In [1]: import numpy as np

In [2]: from numpy import linalg as LA

In [3]: np.set_printoptions(precision=3, suppress=True, linewidth=160, legacy="1.25")

In [4]: def rd(a):
   ...:     return np.round(a, 3) + 0
   ...: 

In [5]: m1 = np.array([[2.05, 0.0, 3.0, 2.0],
   ...:     [3.0, 1.05, 0.0, 1.0],
   ...:     [1.0, 1.0, 3.05, 2.0],
   ...:     [2.0, 0.0, 3.0, 2.05]])

In [6]: x = np.array([0, 0, -1, -2])

In [7]: y = m1 @ x

In [8]: coef, lr = np.zeros(4), 1 / LA.norm(m1, 2) ** 2

In [9]: for i in range(6):
   ...:     coef -= lr * m1.T @ (m1 @ coef - y)
   ...:     if i % 1 == 0: print(i, round(LA.norm(m1 @ coef - y), 3))
   ...: 
0 1.569
1 1.355
2 1.172
3 1.014
4 0.879
5 0.764

In [10]: rd(coef)
Out[10]: array([-0.553, -0.12 , -1.394, -0.867])

In [11]: rd(LA.cond(m1))
Out[11]: 190.106

In [12]: rd(LA.norm(m1, axis=0))
Out[12]: array([4.266, 1.45 , 5.225, 3.634])

In [13]: rd(LA.norm(m1, 2))
Out[13]: 7.241

In [14]: rd(LA.norm(m1, axis=1))
Out[14]: array([4.148, 3.332, 3.912, 4.148])

In [15]: rd(LA.norm(m1, 1)), rd(LA.norm(m1, np.inf))
Out[15]: (9.05, 7.05)

In [16]: rd(LA.norm(m1[3] - m1[0]))
Out[16]: 0.071

In [17]: m1[3] @ m1[0]
Out[17]: 17.2

In [18]: LA.norm(m1, axis=1).argmax()
Out[18]: 0

In [19]: X = np.loadtxt("x.csv", delimiter=",")

In [20]: X
Out[20]: 
array([[ 2.,  1.,  2.,  8.],
       [ 2.,  1.,  0.,  0.],
       [ 1., -1., -1., -4.],
       [-2.,  0., -2., -8.]])

In [21]: # column 3 is much longer than the rest

In [22]: hat = np.triu(np.array([[-2, -2, -2, 1], [-1, 1, -1, -2], [-1, -2, 0, -1], [-2, 2, 0, -2]]), 1) + np.eye(4)

In [23]: Y = hat @ X @ LA.inv(hat)

In [24]: Y
Out[24]: 
array([[ -6., -11., -21., -29.],
       [  5.,  12.,  27.,  66.],
       [  3.,   5.,  12.,  23.],
       [ -2.,  -4., -10., -24.]])

In [25]: rd(np.abs(LA.eigvals(X)).max())
Out[25]: 7.547

In [26]: X @ X
Out[26]: 
array([[ -8.,   1., -14., -56.],
       [  6.,   3.,   4.,  16.],
       [  7.,   1.,  11.,  44.],
       [ 10.,   0.,  14.,  56.]])

In [27]: np.trace(X)
Out[27]: -6.0

In [28]: (X + X.T) / 2
Out[28]: 
array([[ 2. ,  1.5,  1.5,  3. ],
       [ 1.5,  1. , -0.5,  0. ],
       [ 1.5, -0.5, -1. , -3. ],
       [ 3. ,  0. , -3. , -8. ]])

In [29]: rd(LA.matrix_power(X, 3))
Out[29]: 
array([[  84.,    7.,  110.,  440.],
       [ -10.,    5.,  -24.,  -96.],
       [ -61.,   -3.,  -85., -340.],
       [ -78.,   -4., -106., -424.]])

In [30]: rd(LA.det(X))
Out[30]: 0.0

In [31]: np.allclose(X, X.T)
Out[31]: False

In [32]: rd(LA.norm(X, 2) / LA.norm(X))
Out[32]: 0.972

In [33]: LA.cond(X) > 100
Out[33]: True

In [34]: X.mean(axis=0)
Out[34]: array([ 0.75,  0.25, -0.25, -1.  ])

In [35]: rd(LA.svd(X, compute_uv=False))
Out[35]: array([12.639,  2.709,  1.384,  0.   ])

In [36]: X.shape
Out[36]: (4, 4)

In [37]: X.sum(axis=1)
Out[37]: array([ 13.,   3.,  -5., -12.])

In [38]: rd(LA.norm(X))
Out[38]: 13.0

In [39]: Y = np.array([[5, 3], [2, 0]])

In [40]: basis = np.kron(Y, X)

In [41]: rd(LA.norm(basis, 2)), rd(LA.norm(Y, 2) * LA.norm(X, 2))
Out[41]: (76.91, 76.91)

In [42]: F = np.load("block2.npy")

In [43]: F
Out[43]: 
array([[ 12.,  -2.,   1.,  -7.],
       [-14.,  12.,   8.,  -2.],
       [ 47., -16.,  -6., -21.],
       [  3.,  -2.,   1.,   2.]])

In [44]: # looks like rank 3

In [45]: x = np.array([-2, -2, 5, -2])

In [46]: (F @ x).argmax()
Out[46]: 1

In [47]: np.einsum("ij,j->i", F, x)
Out[47]: array([ -1.,  48., -50.,  -1.])

In [48]: F @ np.eye(4)[0]
Out[48]: array([ 12., -14.,  47.,   3.])

In [49]: F @ (2 * x)
Out[49]: array([  -2.,   96., -100.,   -2.])

In [50]: [round(float(x), 3) for x in LA.svd(F, compute_uv=False)[:3]]
Out[50]: [58.212, 12.96, 3.061]

In [51]: LA.matrix_rank(F, rtol=0.1)
Out[51]: 2

In [52]: LA.cond(F) > 100
Out[52]: True

In [53]: rd(LA.norm(F, 2) / LA.norm(F))
Out[53]: 0.975

In [54]: left, sv, vt = LA.svd(F)

In [55]: evecs = vt[:(sv > 1e-8).sum()]

In [56]: rng = np.random.default_rng(869686)

In [57]: x = F[3] + 3 * F[2] + rng.integers(2) * np.eye(4)[1]

In [58]: x
Out[58]: array([144., -49., -17., -61.])

In [59]: rd(evecs.T @ evecs)
Out[59]: 
array([[ 0.857, -0.286,  0.143, -0.143],
       [-0.286,  0.429,  0.286, -0.286],
       [ 0.143,  0.286,  0.857,  0.143],
       [-0.143, -0.286,  0.143,  0.857]])

In [60]: np.allclose(evecs.T @ evecs @ x, x)
Out[60]: False

In [61]: LA.matrix_rank(np.vstack([F, x]))
Out[61]: 4

In [62]: rd(np.diag(evecs.T @ evecs))
Out[62]: array([0.857, 0.429, 0.857, 0.857])

In [63]: rd(LA.norm(x - evecs.T @ evecs @ x))
Out[63]: 0.756

In [64]: left, sv, vt = LA.svd(F)

In [65]: rd(sv)
Out[65]: array([58.212, 12.96 ,  3.061,  0.   ])

In [66]: np.argmax(sv[:-1] / (sv[1:] + 1e-6)) + 1
Out[66]: 3

In [67]: Y = left[:, :3] @ np.diag(sv[:3]) @ vt[:3]

In [68]: rd(LA.norm(F - Y, 2)), rd(sv[3])
Out[68]: (0.0, 0.0)

In [69]: rd(Y)
Out[69]: 
array([[ 12.,  -2.,   1.,  -7.],
       [-14.,  12.,   8.,  -2.],
       [ 47., -16.,  -6., -21.],
       [  3.,  -2.,   1.,   2.]])

In [70]: LA.matrix_rank(F, rtol=0.05)
Out[70]: 3

In [71]: rd(LA.norm(F - Y) / LA.norm(F))
Out[71]: 0.0

In [72]: rd(LA.det(X.T))
Out[72]: 0.0

In [73]: np.kron(np.eye(2, dtype=int), X)
Out[73]: 
array([[ 2.,  1.,  2.,  8.,  0.,  0.,  0.,  0.],
       [ 2.,  1.,  0.,  0.,  0.,  0.,  0.,  0.],
       [ 1., -1., -1., -4.,  0., -0., -0., -0.],
       [-2.,  0., -2., -8., -0.,  0., -0., -0.],
       [ 0.,  0.,  0.,  0.,  2.,  1.,  2.,  8.],
       [ 0.,  0.,  0.,  0.,  2.,  1.,  0.,  0.],
       [ 0., -0., -0., -0.,  1., -1., -1., -4.],
       [-0.,  0., -0., -0., -2.,  0., -2., -8.]])

In [74]: rd(LA.eigvals(X))
Out[74]: array([-7.547,  2.16 , -0.613,  0.   ])

In [75]: rd(LA.det(X[::-1]))
Out[75]: 0.0

In [76]: rd(LA.eigvals(X).sum().real)
Out[76]: -6.0

In [77]: E = np.array([[75, 20, 35], [20, 11, 12], [35, 12, 49]])

In [78]: # equal to its transpose

In [79]: rd(LA.norm(F))
Out[79]: 59.716

In [80]: LA.matrix_rank(F)
Out[80]: 3

In [81]: np.abs(F).max()
Out[81]: 47.0

In [82]: F.sum(axis=1)
Out[82]: array([4., 4., 4., 4.])

In [83]: F.shape
Out[83]: (4, 4)

In [84]: arr = np.load("mat.npy")

In [85]: arr
Out[85]: 
array([[ 4, -4],
       [-4,  4]])

In [86]: # symmetric

In [87]: C2 = arr.T @ arr

In [88]: np.diag(C2)
Out[88]: array([32, 32])

In [89]: rd(LA.eigvalsh(C2)[::-1])
Out[89]: array([64.,  0.])

In [90]: rd(LA.svd(arr, compute_uv=False) ** 2)
Out[90]: array([64.,  0.])

In [91]: np.allclose(C2, C2.T)
Out[91]: True

In [92]: LA.matrix_rank(C2)
Out[92]: 1

In [93]: C2
Out[93]: 
array([[ 32, -32],
       [-32,  32]])

In [94]: rk = LA.matrix_rank(arr)

In [95]: rk
Out[95]: 1

In [96]: N = LA.svd(arr)[2][rk:].T

In [97]: [int(LA.matrix_rank(arr[:, :j + 1])) for j in range(2)]
Out[97]: [1, 1]

In [98]: N.shape
Out[98]: (2, 1)

In [99]: rd(N @ N.T)
Out[99]: 
array([[0.5, 0.5],
       [0.5, 0.5]])

In [100]: rd(N[:, 0] / N[np.abs(N[:, 0]).round(6).argmax(), 0])
Out[100]: array([1., 1.])

In [101]: rd(arr @ N)
Out[101]: 
array([[0.],
       [0.]])

In [102]: vals, evecs = LA.eigh(arr)

In [103]: rd(LA.eigvalsh(arr @ arr))
Out[103]: array([ 0., 64.])

In [104]: rd(LA.eigvalsh(arr + 5 * np.eye(2)))
Out[104]: array([ 5., 13.])

In [105]: np.abs(evecs[:, -1]).round(6).argmax()
Out[105]: 0

In [106]: rd(evecs.T @ evecs)
Out[106]: 
array([[1., 0.],
       [0., 1.]])

In [107]: rd(evecs @ np.diag(vals) @ evecs.T)
Out[107]: 
array([[ 4., -4.],
       [-4.,  4.]])

In [108]: (vals > 1e-8).sum(), (vals < -1e-8).sum()
Out[108]: (1, 0)

In [109]: rd(LA.det(2 * arr)), rd(LA.det(arr))
Out[109]: (0.0, 0.0)

In [110]: rd(LA.det(arr.T))
Out[110]: 0.0

In [111]: rd(LA.eigvals(arr))
Out[111]: array([8., 0.])

In [112]: np.kron(np.eye(2, dtype=int), arr)
Out[112]: 
array([[ 4, -4,  0,  0],
       [-4,  4,  0,  0],
       [ 0,  0,  4, -4],
       [ 0,  0, -4,  4]])

In [113]: sv = 20 * 0.7 ** np.arange(3)

In [114]: K = rng.normal(size=(22, 3)) * rng.permutation(sv)

In [115]: rd(K)
Out[115]: 
array([[ 24.668,  10.98 ,   9.156],
       [-12.261, -19.873,  -3.958],
       [-30.064,  -5.605,   8.176],
       [ 15.291,  -5.564,   3.   ],
       [-14.61 ,   4.585,  10.439],
       [ -7.339,   3.851,  -2.324],
       [ 13.443, -11.398,   2.2  ],
       [ 12.685, -10.613, -22.97 ],
       [  5.98 , -19.441,   5.084],
       [  3.882,  -6.098,   6.752],
       [  9.31 , -10.48 , -10.895],
       [ 52.744,  -4.577,  -5.772],
       [ -6.509, -22.092, -17.328],
       [ 15.129, -10.215,  -1.277],
       [ 12.989, -12.841,   2.245],
       [-10.534,   9.649, -30.946],
       [ 28.787,  -9.715,  -6.019],
       [ 30.693,  18.874,  -0.634],
       [  6.5  ,  10.976,   5.385],
       [-17.474, -13.917,   4.81 ],
       [ 26.386,   3.212,   4.413],
       [  2.782,  11.191,  -0.084]])

In [116]: hat = K @ LA.solve(K.T @ K, K.T)

In [117]: LA.matrix_rank(np.eye(22) - hat)
Out[117]: 19

In [118]: np.trace(hat)
Out[118]: 3.0

In [119]: rd(LA.eigvalsh(hat))
Out[119]: array([0., 0., 0., 0., 0., 0., 0., 0., 0., 0., 0., 0., 0., 0., 0., 0., 0., 0., 0., 1., 1., 1.])

In [120]: M = np.load("m.npy")

In [121]: rd(M)
Out[121]: 
array([[-0.282, -0.959, -0.017],
       [ 0.958, -0.28 , -0.064],
       [ 0.056, -0.034,  0.998]])

In [122]: x = np.array([1, 1, 2])

In [123]: h1 = np.maximum(M @ x, 0)

In [124]: rd(np.maximum(M @ x, 0) - np.maximum(-M @ x, 0))
Out[124]: array([-1.275,  0.55 ,  2.018])

In [125]: rd(M.T @ h1)
Out[125]: array([ 0.641, -0.224,  1.978])

In [126]: rd(h1)
Out[126]: array([0.   , 0.55 , 2.018])

In [127]: rd(np.maximum(M @ (3 * x), 0))
Out[127]: array([0.   , 1.651, 6.053])

In [128]: rd(np.tanh(M @ x))
Out[128]: array([-0.855,  0.501,  0.965])
